In [1]: import numpy as np

In [2]: np.set_printoptions(precision=2, suppress=True, linewidth=100)

In [3]: F = np.array([[2, 1, 2, 0, -1, -1, 1, 3],
   ...:     [0, 3, 0, 3, 1, -1, -3, 1],
   ...:     [-3, 2, -2, -2, -1, -3, 3, 0],
   ...:     [-1, 2, 0, -2, -1, 3, 3, 2],
   ...:     [2, 1, 2, 0, -1, -1, 1, 3]])

In [4]: print(np.round(np.linalg.norm(F, 2) / np.linalg.norm(F), 2))
0.62

In [5]: print([round(float(x), 2) for x in np.linalg.svd(F, compute_uv=False)[:3]])
[7.45, 6.74, 5.28]

In [6]: print(np.count_nonzero(F))
34

In [7]: print(np.linalg.matrix_rank(F))
4

In [8]: print(np.round(np.linalg.svd(F, compute_uv=False), 2) + 0)
[7.45 6.74 5.28 3.9  0.  ]

In [9]: print(np.diff(F, axis=0))
[[-2  2 -2  3  2  0 -4 -2]
 [-3 -1 -2 -5 -2 -2  6 -1]
 [ 2  0  2  0  0  6  0  2]
 [ 3 -1  2  2  0 -4 -2  1]]

In [10]: print(round(np.linalg.norm(F), 2))
12.0

In [11]: print(F - F[0])
[[ 0  0  0  0  0  0  0  0]
 [-2  2 -2  3  2  0 -4 -2]
 [-5  1 -4 -2  0 -2  2 -3]
 [-3  1 -2 -2  0  4  2 -1]
 [ 0  0  0  0  0  0  0  0]]

In [12]: print(F.shape)
(5, 8)

In [13]: Y = F / np.sqrt((F ** 2).mean(axis=1, keepdims=True))

In [14]: print(np.linalg.norm(Y, axis=1))
[2.83 2.83 2.83 2.83 2.83]

In [15]: left, s, Vt = np.linalg.svd(F)

In [16]: print(np.argmax(s[:-1] / (s[1:] + 1e-6)) + 1)
4

In [17]: print(s.round(2) + 0)
[7.45 6.74 5.28 3.9  0.  ]

In [18]: Y = left[:, :4] @ np.diag(s[:4]) @ Vt[:4]

In [19]: print(round(float(np.abs(F - Y).max()), 2))
0.0

In [20]: print(round(np.linalg.norm(F - Y) / np.linalg.norm(F), 2))
0.0

In [21]: Y = F[0, 0] * F[1:] - np.outer(F[1:, 0], F[0])

In [22]: print(Y)
[[ 0  6  0  6  2 -2 -6  2]
 [ 0  7  2 -4 -5 -9  9  9]
 [ 0  5  2 -4 -3  5  7  7]
 [ 0  0  0  0  0  0  0  0]]

In [23]: print(F[:, 0] / F[0, 0])
[ 1.   0.  -1.5 -0.5  1. ]

In [24]: print(np.flatnonzero(~Y.round(6).any(axis=1)))
[3]

In [25]: A = np.array([[0.1, 2.0, 1.0, 1.0, 2.0, 2.0, 2.0],
    ...:     [2.0, 1.1, 0.0, 1.0, 1.0, 2.0, 0.0],
    ...:     [1.0, 1.0, 0.1, 0.0, 2.0, 0.0, 2.0],
    ...:     [2.0, 0.0, 2.0, 0.1, 0.0, 0.0, 0.0],
    ...:     [1.0, 0.0, 1.0, 0.0, 1.1, 2.0, 1.0],
    ...:     [0.0, 0.0, 2.0, 2.0, 1.0, 0.1, 1.0],
    ...:     [0.0, 2.0, 1.0, 1.0, 2.0, 2.0, 2.1]])

In [26]: t = np.radians(45)

In [27]: r_ = np.eye(7)

In [28]: r_[0, 0] = r_[3, 3] = np.cos(t)

In [29]: r_[0, 3], r_[3, 0] = -np.sin(t), np.sin(t)

In [30]: print(r_)
[[ 0.71  0.    0.   -0.71  0.    0.    0.  ]
 [ 0.    1.    0.    0.    0.    0.    0.  ]
 [ 0.    0.    1.    0.    0.    0.    0.  ]
 [ 0.71  0.    0.    0.71  0.    0.    0.  ]
 [ 0.    0.    0.    0.    1.    0.    0.  ]
 [ 0.    0.    0.    0.    0.    1.    0.  ]
 [ 0.    0.    0.    0.    0.    0.    1.  ]]

In [31]: Y = A @ r_.T

In [32]: print(np.abs(Y - A).max(axis=0))
[1.41 0.   0.   1.38 0.   0.   0.  ]

In [33]: print(np.linalg.svd(A, compute_uv=False), np.linalg.svd(Y, compute_uv=False))
[7.64 3.2  2.78 2.08 1.46 1.03 0.03] [7.64 3.2  2.78 2.08 1.46 1.03 0.03]

In [34]: print(np.allclose(np.linalg.norm(A, axis=1), np.linalg.norm(Y, axis=1)))
True

In [35]: vec = np.array([1, 3, -1, 3, 2, 1, 2])

In [36]: target = A @ vec

In [37]: print(target)
[18.1 12.3 11.9  0.3  6.2  8.1 18.2]

In [38]: print(np.linalg.solve(A, A[:, 0]))
[ 1.  0.  0.  0.  0.  0. -0.]

In [39]: print(np.linalg.solve(A, target + A[:, 1]))
[ 1.  4. -1.  3.  2.  1.  2.]

In [40]: print(np.round(np.linalg.solve(A.T, A[1]), 2) + 0)
[0. 1. 0. 0. 0. 0. 0.]

In [41]: Q, r_ = np.linalg.qr(A)

In [42]: print(Q.shape, r_.shape)
(7, 7) (7, 7)

In [43]: print(np.allclose(r_.T @ r_, A.T @ A))
True

In [44]: cov = A.T @ A

In [45]: print(np.allclose(cov, cov.T))
True

In [46]: print(round(float(np.trace(cov)), 2), (A ** 2).sum())
83.87 83.87

In [47]: print((A @ A.T).shape)
(7, 7)

In [48]: W0 = np.load("a.npy")

In [49]: print(W0)
[[ 0  0  0  0  0  0  0]
 [ 0  0  0  0  0  0  0]
 [ 0  0  0  0  1  0  0]
 [ 0  3  0  0  0  0  0]
 [ 0  0  0 -2  0  0  0]
 [ 0  0  0  0  0 -1  0]
 [ 0  0  0  0  0  0 -3]]

In [50]: print(np.abs(np.diag(np.linalg.qr(F)[1])) > 1e-9)
[ True  True  True  True False]

In [51]: print(np.unique(F.round(6), axis=0).shape)
(4, 8)

In [52]: J = np.array([[-1, 0, 0, 0], [0, 1, 0, 0], [0, 0, 1, 0], [0, 0, 0, -2]])

In [53]: print(J)
[[-1  0  0  0]
 [ 0  1  0  0]
 [ 0  0  1  0]
 [ 0  0  0 -2]]

In [54]: print([int(np.linalg.matrix_rank(np.linalg.matrix_power(J, p))) for p in range(1, 5)])
[4, 4, 4, 4]

In [55]: print(np.sort(np.linalg.eigvals(J)))
[-2. -1.  1.  1.]

In [56]: print(np.linalg.matrix_power(J - np.diag(np.diag(J)), 4))
[[0 0 0 0]
 [0 0 0 0]
 [0 0 0 0]
 [0 0 0 0]]

In [57]: print(np.linalg.matrix_rank(J - J[0, 0] * np.eye(4)))
3

In [58]: feats = np.loadtxt("out19.csv", delimiter=",")

In [59]: print(feats)
[[ 0.  0.  0.  8.  2.  0.  0.]
 [ 0.  0.  0.  2.  1.  0.  0.]
 [ 0.  0.  0.  0.  8.  0.  0.]
 [ 0.  0.  0.  0.  0.  0.  0.]
 [ 0.  0.  0.  8.  5.  0.  0.]
 [ 0.  0.  0.  0.  9.  0.  0.]
 [ 0.  0.  0. 11.  4.  0.  0.]
 [ 0.  0.  0.  8.  8.  3.  1.]
 [ 0.  0.  0.  0.  0.  0.  0.]
 [ 0.  0.  0.  0.  4.  0.  0.]
 [ 0.  0.  0.  0.  6.  0.  0.]
 [ 4.  0.  3.  8. 17. 12. 10.]
 [ 3.  0.  4. 11. 16. 12. 10.]
 [ 0.  0.  0.  0.  6.  0.  0.]
 [ 6.  0.  5. 11. 19. 15. 13.]
 [ 0.  0.  0.  2.  1.  0.  0.]
 [ 0.  0.  0.  0.  0.  0.  0.]
 [ 0.  0.  0.  2. 10.  3.  1.]
 [ 0.  0.  0.  0.  4.  0.  0.]
 [ 0.  0.  0.  5.  0.  0.  0.]
 [ 0.  0.  0.  2.  1.  0.  0.]
 [ 0.  0.  0.  2.  0.  0.  0.]
 [ 0.  0.  0.  0.  7.  0.  0.]
 [ 0.  0.  3. 11. 13.  9.  7.]
 [ 4.  0.  3.  8. 17. 12. 10.]
 [ 0.  0.  1. 11.  7.  3.  1.]
 [ 0.  0.  3. 11. 13.  9.  7.]
 [ 0.  0.  0.  5.  0.  0.  0.]
 [ 0.  0.  0.  0.  8.  0.  0.]]

In [60]: print(np.linalg.matrix_rank(feats, rtol=0.1))
3

In [61]: print(round(np.linalg.norm(feats, 2) / np.linalg.norm(feats), 2))
0.94

In [62]: print(np.allclose(feats[:-1].T @ np.linalg.lstsq(feats[:-1].T, feats[-1])[0], feats[-1]))
True

In [63]: r0, v = J[3], J[1]

In [64]: print(r0 @ v)
0

In [65]: print(r0 @ r0)
4

In [66]: pr = (r0 @ v) / (r0 @ r0) * r0

In [67]: print((v - pr) @ r0)
0.0

In [68]: print(pr)
[ 0.  0.  0. -0.]

In [69]: print(round(float(np.linalg.norm(r0 + v) ** 2 + np.linalg.norm(r0 - v) ** 2), 2))
10.0

In [70]: print(v - pr)
[0. 1. 0. 0.]

In [71]: rk = np.linalg.matrix_rank(feats)

In [72]: print(rk)
6

In [73]: null = np.linalg.svd(feats)[2][rk:].T

In [74]: print(np.allclose(feats @ null, 0))
True

In [75]: left, s, Vt = np.linalg.svd(feats)

In [76]: vecs = Vt[:(s > 1e-8).sum()]

In [77]: rng = np.random.default_rng(692)

In [78]: vec = feats[8] + -1 * feats[20] + rng.integers(2) * np.eye(7)[3]

In [79]: print(vec)
[ 0.  0.  0. -1. -1.  0.  0.]

In [80]: print(np.round(np.diag(vecs.T @ vecs), 2) + 0)
[1. 0. 1. 1. 1. 1. 1.]

In [81]: print(np.round(np.linalg.norm(vec - vecs.T @ vecs @ vec), 2))
0.0

In [82]: X = np.arange(63).reshape(7, 9) + 2

In [83]: print(X)
[[ 2  3  4  5  6  7  8  9 10]
 [11 12 13 14 15 16 17 18 19]
 [20 21 22 23 24 25 26 27 28]
 [29 30 31 32 33 34 35 36 37]
 [38 39 40 41 42 43 44 45 46]
 [47 48 49 50 51 52 53 54 55]
 [56 57 58 59 60 61 62 63 64]]

In [84]: left, s, Vt = np.linalg.svd(X)

In [85]: vecs = Vt[:(s > 1e-8).sum()]

In [86]: vec = X[3] + 5 * X[1] + rng.integers(2) * np.eye(9)[1]

In [87]: print(vec)
[ 84.  90.  96. 102. 108. 114. 120. 126. 132.]

In [88]: print(np.diag(vecs.T @ vecs))
[0.38 0.26 0.18 0.13 0.11 0.13 0.18 0.26 0.38]

In [89]: print(vecs.T @ vecs)
[[ 0.38  0.31  0.24  0.18  0.11  0.04 -0.02 -0.09 -0.16]
 [ 0.31  0.26  0.21  0.16  0.11  0.06  0.01 -0.04 -0.09]
 [ 0.24  0.21  0.18  0.14  0.11  0.08  0.04  0.01 -0.02]
 [ 0.18  0.16  0.14  0.13  0.11  0.09  0.08  0.06  0.04]
 [ 0.11  0.11  0.11  0.11  0.11  0.11  0.11  0.11  0.11]
 [ 0.04  0.06  0.08  0.09  0.11  0.13  0.14  0.16  0.18]
 [-0.02  0.01  0.04  0.08  0.11  0.14  0.18  0.21  0.24]
 [-0.09 -0.04  0.01  0.06  0.11  0.16  0.21  0.26  0.31]
 [-0.16 -0.09 -0.02  0.04  0.11  0.18  0.24  0.31  0.38]]

In [90]: print(np.allclose(vecs.T @ vecs @ vec, vec))
True
